In [1]: import numpy as np

In [2]: np.set_printoptions(precision=2, suppress=True, linewidth=100)

In [3]: W0 = np.array([[6, 1, 6, 1, 6, 1],
   ...:     [-8, 0, -8, 0, -8, 0],
   ...:     [-7, -6, -7, -6, -7, -6],
   ...:     [6, 1, 6, 1, 6, 1],
   ...:     [-8, 0, -8, 0, -8, 0],
   ...:     [-7, -6, -7, -6, -7, -6]])

In [4]: print(np.round(np.linalg.det(W0), 2))
0.0

In [5]: W0.inv()
Traceback (most recent call last):
  Cell In[5], line 1
    W0.inv()
AttributeError: 'numpy.ndarray' object has no attribute 'inv'


In [6]: np.trace(W0)
Out[6]: np.int64(-14)

In [7]: np.allclose(W0, W0.T)
Out[7]: False

In [8]: assert W0 == W0.T
Traceback (most recent call last):
  Cell In[8], line 1
    assert W0 == W0.T
ValueError: The truth value of an array with more than one element is ambiguous. Use a.any() or a.all()


In [9]: print((W0 + W0.T) / 2)
[[ 6.  -3.5 -0.5  3.5 -1.  -3. ]
 [-3.5  0.  -7.   0.5 -4.  -3. ]
 [-0.5 -7.  -7.   0.  -7.5 -6.5]
 [ 3.5  0.5  0.   1.   3.  -2.5]
 [-1.  -4.  -7.5  3.  -8.  -3.5]
 [-3.  -3.  -6.5 -2.5 -3.5 -6. ]]

In [10]: vec = np.array([9, 4, 7, 8, 6, 3])

In [11]: a = np.maximum(W0 @ vec, 0)

In [12]: print(np.flatnonzero(a > 1e-9))
[0 3]

In [13]: np.tanh(W0 @ vec)
Out[13]: array([ 1., -1., -1.,  1., -1., -1.])

In [14]: left, sig, vt = np.linalg.svd(W0)

In [15]: sig.round(2) + 0
Out[15]: array([31.63, 10.75,  0.  ,  0.  ,  0.  ,  0.  ])

In [16]: A2 = left[:, :2] @ np.diag(sig[:2]) @ vt[:2]

In [17]: np.round(np.abs(W0 - A2).max(), 2)
Out[17]: np.float64(0.0)

In [18]: A2.round(2) + 0
Out[18]: 
array([[ 6.,  1.,  6.,  1.,  6.,  1.],
       [-8.,  0., -8.,  0., -8.,  0.],
       [-7., -6., -7., -6., -7., -6.],
       [ 6.,  1.,  6.,  1.,  6.,  1.],
       [-8.,  0., -8.,  0., -8.,  0.],
       [-7., -6., -7., -6., -7., -6.]])

In [19]: np.linalg.matrix_rank(A2)
Out[19]: np.int64(2)

In [20]: print(np.linalg.matrix_rank(W0, rtol=0.05))
2

In [21]: round(np.linalg.norm(W0 - A2) / np.linalg.norm(W0), 2)
Out[21]: np.float64(0.0)

In [22]: r = np.linalg.matrix_rank(W0)

In [23]: r
Out[23]: np.int64(2)

In [24]: null = np.linalg.svd(W0)[2][r:].T

In [25]: np.linalg.matrix_rank(W0.T @ W0), np.linalg.matrix_rank(W0 @ W0.T)
Out[25]: (np.int64(2), np.int64(2))

In [26]: null.shape
Out[26]: (6, 4)

In [27]: [int(np.linalg.matrix_rank(np.delete(W0, i, axis=0))) for i in range(6)]
Out[27]: [2, 2, 2, 2, 2, 2]

In [28]: print([int(np.linalg.matrix_rank(W0[:, :j + 1])) for j in range(6)])
[1, 2, 2, 2, 2, 2]

In [29]: print(np.round(W0 @ null, 2) + 0)
[[0. 0. 0. 0.]
 [0. 0. 0. 0.]
 [0. 0. 0. 0.]
 [0. 0. 0. 0.]
 [0. 0. 0. 0.]
 [0. 0. 0. 0.]]

In [30]: print(np.linalg.matrix_rank(W0, rtol=0.1))
2

In [31]: np.linalg.cond(W0) > 100
Out[31]: np.True_

In [32]: Z = np.sign(np.array([[1, -5, -1, 3], [-4, -2, 5, -4], [-3, -4, -1, 2], [-3, 1, 3, 5]]))

In [33]: A2 = (np.tril(Z, -1) + np.eye(4)) @ (np.triu(Z, 1) + np.eye(4))

In [34]: evals = np.array([3, -1, 1, 2])

In [35]: arr = np.rint(A2 * evals @ np.linalg.inv(A2)) + 0

In [36]: arr
Out[36]: 
array([[ -7.,  -8.,  -7.,   5.],
       [ 20.,  19.,  14., -10.],
       [ -6.,  -4.,   0.,   1.],
       [ 16.,  14.,  12.,  -7.]])

In [37]: np.argsort(-np.linalg.norm(arr, axis=0).round(6), kind="stable")[:3]
Out[37]: array([0, 1, 2])

In [38]: np.linalg.cond(arr) > 100
Out[38]: np.True_

In [39]: np.linalg.matrix_rank(arr, rtol=0.1)
Out[39]: np.int64(1)

In [40]: [round(float(x), 2) for x in np.linalg.svd(arr, compute_uv=False)[:3]]
Out[40]: [43.86, 4.06, 1.47]

In [41]: np.round(np.linalg.norm(arr, 2) / np.linalg.norm(arr), 2)
Out[41]: np.float64(1.0)

In [42]: rng = np.random.default_rng(44590)

In [43]: idx = rng.permutation(4)

In [44]: print(idx)
[0 2 1 3]

In [45]: A2 = arr[idx][:, idx]

In [46]: np.sort(np.abs(np.linalg.eigvals(A2)))
Out[46]: array([1., 1., 2., 3.])

In [47]: np.diag(A2)
Out[47]: array([-7.,  0., 19., -7.])

In [48]: np.allclose(A2, arr)
Out[48]: False

In [49]: np.trace(A2)
Out[49]: np.float64(5.0)

In [50]: A2 = W0[0, 0] * W0[1:] - np.outer(W0[1:, 0], W0[0])

In [51]: A2
Out[51]: 
array([[  0,   8,   0,   8,   0,   8],
       [  0, -29,   0, -29,   0, -29],
       [  0,   0,   0,   0,   0,   0],
       [  0,   8,   0,   8,   0,   8],
       [  0, -29,   0, -29,   0, -29]])

In [52]: W0[:, 0] / W0[0, 0]
Out[52]: array([ 1.  , -1.33, -1.17,  1.  , -1.33, -1.17])

In [53]: data = np.array([[0, 1, 1, -2, -2, -2],
    ...:     [0, 0, 2, -1, 1, -1],
    ...:     [0, 0, 0, 1, -2, -1],
    ...:     [0, 0, 0, 0, 1, -1],
    ...:     [0, 0, 0, 0, 0, -2],
    ...:     [0, 0, 0, 0, 0, 0]])

In [54]: data
Out[54]: 
array([[ 0,  1,  1, -2, -2, -2],
       [ 0,  0,  2, -1,  1, -1],
       [ 0,  0,  0,  1, -2, -1],
       [ 0,  0,  0,  0,  1, -1],
       [ 0,  0,  0,  0,  0, -2],
       [ 0,  0,  0,  0,  0,  0]])

In [55]: # triangular

In [56]: left, sig, vt = np.linalg.svd(data)

In [57]: evecs = vt[:(sig > 1e-8).sum()]

In [58]: vec = data[2] + -2 * data[0] + rng.integers(2) * np.eye(6)[3]

In [59]: vec
Out[59]: array([ 0., -2., -2.,  5.,  2.,  3.])

In [60]: print(np.round(evecs.T @ evecs, 2) + 0)
[[0. 0. 0. 0. 0. 0.]
 [0. 1. 0. 0. 0. 0.]
 [0. 0. 1. 0. 0. 0.]
 [0. 0. 0. 1. 0. 0.]
 [0. 0. 0. 0. 1. 0.]
 [0. 0. 0. 0. 0. 1.]]

In [61]: np.diag(evecs.T @ evecs)
Out[61]: array([0., 1., 1., 1., 1., 1.])
